In [1]: import numpy as np

In [2]: from numpy import linalg as LA

In [3]: np.set_printoptions(suppress=True, linewidth=200)

In [4]: O, _ = LA.qr(np.array([[0.7, 0.2], [0.8, 1.4]]))

In [5]: F = 3 * O

In [6]: F.round(2)
Out[6]: 
array([[-1.98, -2.26],
       [-2.26,  1.98]])

In [7]: # symmetric, so the eigenvalues are real

In [8]: vals, evecs = LA.eig(F)

In [9]: print(np.round(np.sort(LA.eigvals(LA.inv(F))), 2))
[-0.33  0.33]

In [10]: round(float(np.prod(vals)), 2)
Out[10]: -9.0

In [11]: vec = np.array([1, 1])

In [12]: print(np.round((F * vec).sum(axis=1), 2))
[-4.23 -0.28]

In [13]: np.round(F @ vec, 2)
Out[13]: array([-4.23, -0.28])

In [14]: np.round(F * vec, 2)
Out[14]: 
array([[-1.98, -2.26],
       [-2.26,  1.98]])

In [15]: (F @ vec).argmax()
Out[15]: np.int64(1)

In [16]: np.sign((F @ vec).round(6))
Out[16]: array([-1., -1.])

In [17]: np.round(F @ np.eye(2)[1], 2)
Out[17]: array([-2.26,  1.98])

In [18]: [round(float(LA.det(F[:i, :i])), 2) + 0 for i in range(1, 3)]
Out[18]: [-1.98, -9.0]

In [19]: round(float(LA.eigvalsh(F).min()), 2)
Out[19]: -3.0

In [20]: round(F[:, 0] @ F[:, 1], 2)
Out[20]: np.float64(0.0)

In [21]: np.round(LA.norm(F, axis=0), 2)
Out[21]: array([3., 3.])

In [22]: f, g = F[0], F[1]

In [23]: print(round(f @ g, 2))
0.0

In [24]: pr = (f @ g) / (f @ f) * f

In [25]: np.round(np.outer(f, g), 2)
Out[25]: 
array([[ 4.46, -3.9 ],
       [ 5.1 , -4.46]])

In [26]: E = np.loadtxt("case17.csv", delimiter=",")

In [27]: print(E)
[[5. 1. 1. 1. 1.]
 [1. 5. 1. 1. 1.]
 [1. 1. 5. 1. 1.]
 [1. 1. 1. 5. 1.]
 [1. 1. 1. 1. 5.]]

In [28]: # symmetric, so the eigenvalues are real

In [29]: rng = np.random.default_rng(8575)

In [30]: out = E + rng.integers(-2, 3, (5, 1)) @ rng.integers(-2, 3, (1, 5))

In [31]: out
Out[31]: 
array([[ 7.,  3.,  5.,  1., -1.],
       [ 1.,  5.,  1.,  1.,  1.],
       [ 3.,  3.,  9.,  1., -1.],
       [ 3.,  3.,  5.,  5., -1.],
       [ 0.,  0., -1.,  1.,  6.]])

In [32]: out - E
Out[32]: 
array([[ 2.,  2.,  4.,  0., -2.],
       [ 0.,  0.,  0.,  0.,  0.],
       [ 2.,  2.,  4.,  0., -2.],
       [ 2.,  2.,  4.,  0., -2.],
       [-1., -1., -2.,  0.,  1.]])

In [33]: LA.matrix_rank(out - E, tol=1e-8)
Out[33]: np.int64(1)

In [34]: z = rng.permutation(5)

In [35]: print(z)
[0 4 1 3 2]

In [36]: out = E[z][:, z]

In [37]: round(LA.det(out), 2), round(float(LA.det(E[z])), 2)
Out[37]: (np.float64(2304.0), 2304.0)

In [38]: print(np.trace(out))
25.0

In [39]: np.allclose(out, E)
Out[39]: True

In [40]: vals, evecs = LA.eig(E)

In [41]: vals.round(2)
Out[41]: array([4., 9., 4., 4., 4.])

In [42]: print(np.round(np.sort(LA.eigvals(LA.inv(E))), 2))
[0.11 0.25 0.25 0.25 0.25]

In [43]: np.einsum("ij,ji->", E, E)
Out[43]: np.float64(145.0)

In [44]: np.round(np.poly(E), 2)
Out[44]: array([    1.,   -25.,   240., -1120.,  2560., -2304.])

In [45]: round(LA.det(E.T), 2)
Out[45]: np.float64(2304.0)

In [46]: print(round(float(LA.det(E[::-1])), 2))
2304.0

In [47]: print(np.round(LA.eigvals(E), 2))
[4. 9. 4. 4. 4.]

In [48]: W0 = np.array([[12, 12, 10, 11, 9],
    ...:     [-2, -2, -4, -3, -5],
    ...:     [-6, -6, -8, -7, -9],
    ...:     [-1, -1, -3, -2, -4],
    ...:     [5, 5, 3, 4, 2],
    ...:     [2, 2, 0, 1, -1]])

In [49]: print(round(float(LA.norm(W0) ** 2 / LA.norm(W0, 2) ** 2), 2))
1.04

In [50]: round(float(LA.norm(W0[0] - W0[3])), 2)
Out[50]: 29.07

In [51]: np.round(LA.norm(W0, axis=1), 2)
Out[51]: array([24.29,  7.62, 16.31,  5.57,  8.89,  3.16])

In [52]: round(float(LA.norm(W0[0], 1)), 2), round(LA.norm(W0[0], np.inf), 2)
Out[52]: (54.0, np.float64(12.0))

In [53]: out = np.array([[3, 2], [3, 2], [0, 3], [1, 1], [0, 1]])

In [54]: LA.matrix_rank(W0 @ out)
Out[54]: np.int64(2)

In [55]: np.einsum("ik,kj->ij", W0, out)
Out[55]: 
array([[ 83,  98],
       [-15, -28],
       [-43, -64],
       [ -8, -19],
       [ 34,  35],
       [ 13,   8]])

In [56]: LA.matrix_rank(np.vstack([W0, out.T]))
Out[56]: np.int64(4)

In [57]: print(out.T @ W0.T)
[[ 83 -15 -43  -8  34  13]
 [ 98 -28 -64 -19  35   8]]

In [58]: left, sv, Vt = LA.svd(W0)

In [59]: evecs = Vt[:(sv > 1e-8).sum()]

In [60]: vec = W0[0] + -2 * W0[3] + rng.integers(2) * np.eye(5)[1]

In [61]: vec
Out[61]: array([14., 14., 16., 15., 17.])

In [62]: np.allclose(evecs.T @ evecs @ vec, vec)
Out[62]: True

In [63]: print(np.round(evecs.T @ evecs, 2))
[[ 0.41  0.41  0.06  0.24 -0.12]
 [ 0.41  0.41  0.06  0.24 -0.12]
 [ 0.06  0.06  0.29  0.18  0.41]
 [ 0.24  0.24  0.18  0.21  0.15]
 [-0.12 -0.12  0.41  0.15  0.68]]

In [64]: np.unique(W0.round(6), axis=0).shape
Out[64]: (6, 5)

In [65]: print(np.allclose(W0[:-1].T @ LA.lstsq(W0[:-1].T, W0[-1])[0], W0[-1]))
True

In [66]: np.round(np.trace(LA.pinv(W0) @ W0), 2)
Out[66]: np.float64(2.0)

In [67]: LA.lstsq(W0[:-1].T, W0[-1])[2]
Out[67]: np.int32(2)

In [68]: np.abs(np.diag(LA.qr(W0)[1])) > 1e-9
Out[68]: array([ True, False,  True, False, False])

In [69]: LA.matrix_rank(W0, rtol=0.1)
Out[69]: np.int64(2)

In [70]: [round(float(x), 2) for x in LA.svd(W0, compute_uv=False)[:3]]
Out[70]: [31.52, 6.37, 0.0]

In [71]: np.round(LA.norm(W0, 2) / LA.norm(W0), 2)
Out[71]: np.float64(0.98)

In [72]: print(np.argsort(-LA.norm(W0, axis=0).round(6), kind="stable")[:3])
[0 1 4]

In [73]: K = np.loadtxt("arr.csv", delimiter=",")

In [74]: K
Out[74]: 
array([[0., 0., 0., 2.],
       [0., 0., 1., 0.],
       [0., 0., 2., 0.],
       [0., 0., 0., 2.]])

In [75]: np.round(np.sort(np.abs(LA.eigvals(K))), 2)
Out[75]: array([0., 0., 2., 2.])

In [76]: np.allclose(K, K.T)
Out[76]: False

In [77]: round(float(np.abs(LA.eigvals(K)).max()), 2)
Out[77]: 2.0

In [78]: (K - K.T) / 2
Out[78]: 
array([[ 0. ,  0. ,  0. ,  1. ],
       [ 0. ,  0. ,  0.5,  0. ],
       [ 0. , -0.5,  0. ,  0. ],
       [-1. ,  0. ,  0. ,  0. ]])

In [79]: K @ K
Out[79]: 
array([[0., 0., 0., 4.],
       [0., 0., 2., 0.],
       [0., 0., 4., 0.],
       [0., 0., 0., 4.]])

In [80]: out = np.array([[2, 1, 1], [-1, -2, -1], [2, -1, 0], [1, -1, 1]])

In [81]: np.vstack([K, out.T]).shape
Out[81]: (7, 4)

In [82]: LA.matrix_rank(K @ out)
Out[82]: np.int64(2)

In [83]: print(LA.matrix_rank(np.vstack([K, out.T])))
4

In [84]: K @ out
Out[84]: 
array([[ 2., -2.,  2.],
       [ 2., -1.,  0.],
       [ 4., -2.,  0.],
       [ 2., -2.,  2.]])

In [85]: np.einsum("ij->j", K)
Out[85]: array([0., 0., 3., 4.])

In [86]: arr = np.load("w.npy")

In [87]: arr
Out[87]: 
array([[ 1.79,  1.1 , -0.31,  5.53],
       [ 6.89, -5.25, -7.9 , -7.75],
       [-0.21, -2.54,  5.34,  1.2 ],
       [-1.31,  4.67,  4.26, -0.19],
       [-0.78, -2.27,  0.02, -2.51],
       [ 2.8 ,  2.66, -1.29,  0.33],
       [-2.01,  3.65, -0.37, -4.62],
       [-2.98,  0.18, -0.94, -3.18],
       [-0.22,  6.34,  2.04, -2.45],
       [-8.55,  2.41,  8.04, -6.59]])

In [88]: Xs = (arr - arr.mean(axis=0)) / arr.std(axis=0)

In [89]: np.argwhere(np.abs(Xs) > 2)
Out[89]: 
array([[0, 3],
       [1, 2],
       [9, 0]])

In [90]: np.round(Xs.std(axis=0), 2)
Out[90]: array([1., 1., 1., 1.])

In [91]: coef = LA.lstsq(np.delete(Xs, 3, axis=1), Xs[:, 3])[0]

In [92]: print(coef.round(2))
[0.97 0.19 0.88]

In [93]: np.round(1 - np.var(Xs[:, 3] - np.delete(Xs, 3, axis=1) @ coef), 2)
Out[93]: np.float64(0.38)

In [94]: print(np.abs(coef).argmax())
0

In [95]: proj = arr @ LA.solve(arr.T @ arr, arr.T)

In [96]: print(np.round(proj @ arr[:, 0], 2))
[ 1.79  6.89 -0.21 -1.31 -0.78  2.8  -2.01 -2.98 -0.22 -8.55]

In [97]: LA.matrix_rank(np.eye(10) - proj)
Out[97]: np.int64(6)

In [98]: print(np.round(LA.eigvalsh(proj), 2) + 0)
[0. 0. 0. 0. 0. 0. 1. 1. 1. 1.]

In [99]: np.round(np.trace(proj), 2)
Out[99]: np.float64(4.0)

In [100]: left, sv, Vt = LA.svd(arr, full_matrices=False)

In [101]: np.round(np.cumsum(sv ** 2) / np.sum(sv ** 2), 2)
Out[101]: array([0.54, 0.83, 0.96, 1.  ])

In [102]: np.round(np.abs(Vt[0]), 2)
Out[102]: array([0.6 , 0.41, 0.68, 0.08])

In [103]: out = arr / LA.norm(arr, axis=1, keepdims=True)

In [104]: gram = out @ out.T

In [105]: (np.abs(gram) > 0.9).astype(int)
Out[105]: 
array([[1, 0, 0, 0, 0, 0, 0, 0, 0, 0],
       [0, 1, 0, 0, 0, 0, 0, 0, 0, 0],
       [0, 0, 1, 0, 0, 0, 0, 0, 0, 0],
       [0, 0, 0, 1, 0, 0, 0, 0, 0, 0],
       [0, 0, 0, 0, 1, 0, 0, 0, 0, 0],
       [0, 0, 0, 0, 0, 1, 0, 0, 0, 0],
       [0, 0, 0, 0, 0, 0, 1, 0, 0, 0],
       [0, 0, 0, 0, 0, 0, 0, 1, 0, 0],
       [0, 0, 0, 0, 0, 0, 0, 0, 1, 0],
       [0, 0, 0, 0, 0, 0, 0, 0, 0, 1]])

In [106]: round(np.degrees(np.arccos(np.clip(gram[3, 7], -1, 1))), 2)
Out[106]: np.float64(87.33)

In [107]: np.round(LA.norm(out, axis=1), 2)
Out[107]: array([1., 1., 1., 1., 1., 1., 1., 1., 1., 1.])
